% python3 -q
>>> import numpy as np
>>> import numpy.linalg as la
>>> np.set_printoptions(precision=3, suppress=True, linewidth=160)
>>> def rnd(a):
...     return np.round(a, 3) + 0
... 
>>> data = np.load("arr.npy")
>>> data
array([[6., 0., 0., 0., 0., 0., 0., 0.],
       [0., 0., 2., 2., 1., 0., 1., 0.],
       [0., 2., 2., 0., 2., 1., 2., 1.],
       [0., 1., 1., 1., 0., 2., 0., 2.],
       [0., 2., 0., 0., 0., 2., 0., 1.],
       [0., 1., 1., 2., 1., 1., 2., 1.],
       [0., 2., 1., 0., 1., 2., 0., 1.],
       [0., 0., 2., 2., 2., 2., 1., 1.]])
>>> T = np.stack([data, 3 * data, data[::-1]])
>>> la.matrix_rank(T)
array([8, 8, 8])
>>> rnd(la.det(T))
array([   -102., -669222.,    -102.])
>>> la.matrix_rank(T.reshape(3, -1))
np.int64(2)
>>> T.sum(axis=0)
array([[24.,  0.,  2.,  2.,  2.,  2.,  1.,  1.],
       [ 0.,  2.,  9.,  8.,  5.,  2.,  4.,  1.],
       [ 0.,  9.,  9.,  2.,  9.,  5., 10.,  5.],
       [ 0.,  6.,  4.,  4.,  0., 10.,  0.,  9.],
       [ 0.,  9.,  1.,  1.,  0., 10.,  0.,  6.],
       [ 0.,  6.,  6.,  8.,  6.,  5., 10.,  5.],
       [ 0.,  8.,  6.,  2.,  5.,  8.,  1.,  4.],
       [ 6.,  0.,  8.,  8.,  8.,  8.,  4.,  4.]])
>>> rnd(la.norm(T, axis=(1, 2)))
array([11.225, 33.675, 11.225])
>>> rnd(la.svd(data, compute_uv=False))
array([8.007, 6.   , 3.923, 2.498, 1.571, 0.987, 0.89 , 0.157])
>>> np.unravel_index(np.abs(data).argmax(), data.shape)
(np.int64(0), np.int64(0))
>>> np.count_nonzero(data)
np.int64(37)
>>> np.flatnonzero(la.matrix_power((data != 0) + (data.T != 0) + np.eye(8), 8)[5])
array([1, 2, 3, 4, 5, 6, 7])
>>> (la.matrix_power((data != 0) + (data.T != 0) + np.eye(8), 8) > 0).astype(int)
array([[1, 0, 0, 0, 0, 0, 0, 0],
       [0, 1, 1, 1, 1, 1, 1, 1],
       [0, 1, 1, 1, 1, 1, 1, 1],
       [0, 1, 1, 1, 1, 1, 1, 1],
       [0, 1, 1, 1, 1, 1, 1, 1],
       [0, 1, 1, 1, 1, 1, 1, 1],
       [0, 1, 1, 1, 1, 1, 1, 1],
       [0, 1, 1, 1, 1, 1, 1, 1]])
>>> rnd(la.det(data))
np.float64(-102.0)
>>> (data != 0).astype(int)
array([[1, 0, 0, 0, 0, 0, 0, 0],
       [0, 0, 1, 1, 1, 0, 1, 0],
       [0, 1, 1, 0, 1, 1, 1, 1],
       [0, 1, 1, 1, 0, 1, 0, 1],
       [0, 1, 0, 0, 0, 1, 0, 1],
       [0, 1, 1, 1, 1, 1, 1, 1],
       [0, 1, 1, 0, 1, 1, 0, 1],
       [0, 0, 1, 1, 1, 1, 1, 1]])
>>> rnd(np.sort(la.eigvals(data).real))
array([-3.473, -1.246, -0.215,  0.22 ,  0.22 ,  1.676,  6.   ,  7.818])
>>> A = np.load("sample12.npy")
>>> A
array([[ 0.3, -1. ,  1. , -3. , -1. ,  2. ,  3. ,  0. ,  2. ,  1. , -3. ,  3. , -3. ,  3. , -2. ],
       [ 2. , -0.7, -2. ,  0. , -3. ,  1. ,  1. , -2. ,  1. ,  2. ,  2. , -1. , -1. , -2. , -1. ],
       [ 2. ,  1. , -0.7,  1. ,  3. ,  0. ,  3. ,  0. , -2. , -3. , -1. , -2. ,  3. , -3. ,  1. ],
       [ 3. ,  1. , -3. ,  0.3,  0. , -2. , -1. , -3. , -3. , -1. , -2. ,  0. , -2. ,  2. , -3. ],
       [-3. ,  1. ,  1. ,  1. ,  3.3,  3. , -2. , -3. ,  3. , -3. ,  0. , -3. ,  3. ,  1. , -1. ],
       [-3. , -2. , -1. ,  0. ,  0. , -2.7, -2. ,  3. ,  2. , -2. ,  0. , -2. , -1. ,  1. , -2. ],
       [-3. , -3. ,  0. , -1. , -3. , -1. ,  2.3, -1. , -3. ,  0. , -3. , -1. ,  3. ,  1. , -2. ],
       [ 2. ,  1. , -1. , -1. , -3. , -3. ,  0. ,  2.3,  1. ,  0. ,  1. ,  0. ,  1. , -2. ,  3. ],
       [ 0. ,  0. ,  2. , -2. ,  0. , -3. ,  1. , -1. , -1.7,  0. , -2. , -1. ,  0. , -1. , -1. ],
       [-3. , -1. ,  2. ,  3. ,  2. ,  2. , -2. ,  2. , -3. ,  0.3,  3. ,  0. ,  1. , -2. , -1. ],
       [-3. ,  2. , -1. ,  2. ,  2. ,  1. ,  1. ,  1. ,  2. , -1. , -2.7,  2. , -3. , -3. ,  3. ],
       [-2. ,  1. ,  3. , -2. ,  0. ,  1. ,  0. , -2. ,  2. ,  1. , -2. ,  0.3,  1. , -3. , -1. ],
       [-3. ,  0. ,  2. , -3. ,  0. ,  1. , -2. ,  0. , -1. ,  3. ,  3. ,  2. ,  0.3,  2. ,  3. ],
       [-2. ,  1. , -3. , -2. , -2. , -2. ,  0. ,  1. ,  1. ,  0. , -3. ,  2. ,  2. , -2.7,  0. ],
       [ 0. , -1. ,  1. , -3. , -1. ,  2. ,  3. ,  0. ,  2. ,  1. , -3. ,  3. , -3. ,  3. , -1.7]])
>>> left, sigma, Vt = la.svd(A)
>>> print(np.argmax(sigma[:-1] / (sigma[1:] + 1e-6)) + 1)
14
>>> M2 = left[:, :14] @ np.diag(sigma[:14]) @ Vt[:14]
>>> print(rnd(np.abs(A - M2).max()))
0.002
>>> la.cond(A) > 100
np.True_
>>> la.matrix_rank(A, rtol=0.1)
np.int64(12)
>>> rng = np.random.default_rng(307)
>>> M2 = data + rng.integers(-2, 3, (8, 7)) @ rng.integers(-2, 3, (7, 8))
>>> M2
array([[ 2., -6.,  2.,  6., -1.,  0., -5.,  1.],
       [ 2., -5., -2.,  3., -2., -2., -2.,  4.],
       [-8., -3., -1., -2., -7.,  3.,  3.,  3.],
       [-4., -3.,  0., -1., -1., 10.,  5.,  3.],
       [-3.,  2.,  3.,  8.,  4.,  2.,  1.,  1.],
       [ 1.,  3.,  2.,  2., -1.,  1.,  5., 10.],
       [ 5.,  8.,  1.,  4.,  3., -8., -1.,  4.],
       [ 6.,  7.,  1.,  1.,  8.,  0.,  5., -2.]])
>>> print(np.abs(M2 - data).sum(axis=1))
[25. 24. 32. 26. 19. 18. 31. 30.]
>>> O, r_ = la.qr(M2)
>>> rnd(np.abs(np.diag(r_)))
array([12.61 , 12.272,  4.491,  7.058,  6.391,  6.928,  2.688,  2.455])
>>> O.shape, r_.shape
((8, 8), (8, 8))
>>> G = A.T @ A
>>> la.matrix_rank(G)
np.int64(15)
>>> np.allclose(G, G.T)
True
>>> X = np.load("case16.npy")
>>> X
array([[-4, -5,  2, -4,  5,  0,  5,  1,  4,  1,  3, -5, -3, -3, -4],
       [-5,  0,  4,  5,  3,  4,  1,  5,  1,  3,  1, -4, -3,  5, -1],
       [ 0, -1, -4, -5, -4,  3,  4,  5,  0,  4, -1,  3,  4, -4,  4],
       [ 0,  2, -1,  0,  4, -3, -5,  0,  0,  5,  5, -2, -5,  0, -5],
       [ 1,  5, -3,  2,  1, -4,  2, -4,  0,  2,  2,  5,  5, -1, -1],
       [ 1, -3,  1,  1, -3,  3,  5, -4,  4,  3, -1, -3, -5, -1,  4],
       [ 5,  3,  5,  4, -2,  4,  4,  4, -3,  4,  0, -4,  1, -3, -1],
       [ 5,  0, -3,  4, -2, -3,  3,  2,  1,  0, -5, -3, -4,  3,  2],
       [-3,  0,  2,  5,  5, -2, -3,  5, -4, -3,  2,  3, -1,  5,  0],
       [ 0,  0, -3, -2, -4,  0,  2, -1,  1,  1, -2, -4,  3,  4, -2],
       [ 3, -1, -5, -3,  1,  3, -3,  1, -4, -1,  5, -3, -2,  5, -3]])
>>> theta = np.radians(60)
>>> r_ = np.eye(15)
>>> r_[8, 8] = r_[10, 10] = np.cos(theta)
>>> r_[8, 10], r_[10, 8] = -np.sin(theta), np.sin(theta)
>>> M2 = X @ r_.T
>>> np.allclose(la.norm(X, axis=1), la.norm(M2, axis=1))
True
>>> rnd(np.abs(M2 - X).max(axis=0))
array([0.   , 0.   , 0.   , 0.   , 0.   , 0.   , 0.   , 0.   , 4.598, 0.   , 5.964, 0.   , 0.   , 0.   , 0.   ])
>>> rnd(la.svd(X, compute_uv=False)), rnd(la.svd(M2, compute_uv=False))
(array([20.181, 18.469, 15.38 , 13.584, 12.748, 12.138,  8.92 ,  8.35 ,  7.432,  5.956,  1.914]), array([20.181, 18.469, 15.38 , 13.584, 12.748, 12.138,  8.92 ,  8.35 ,  7.432,  5.956,  1.914]))
>>> np.allclose(X @ X.T, M2 @ M2.T)
True
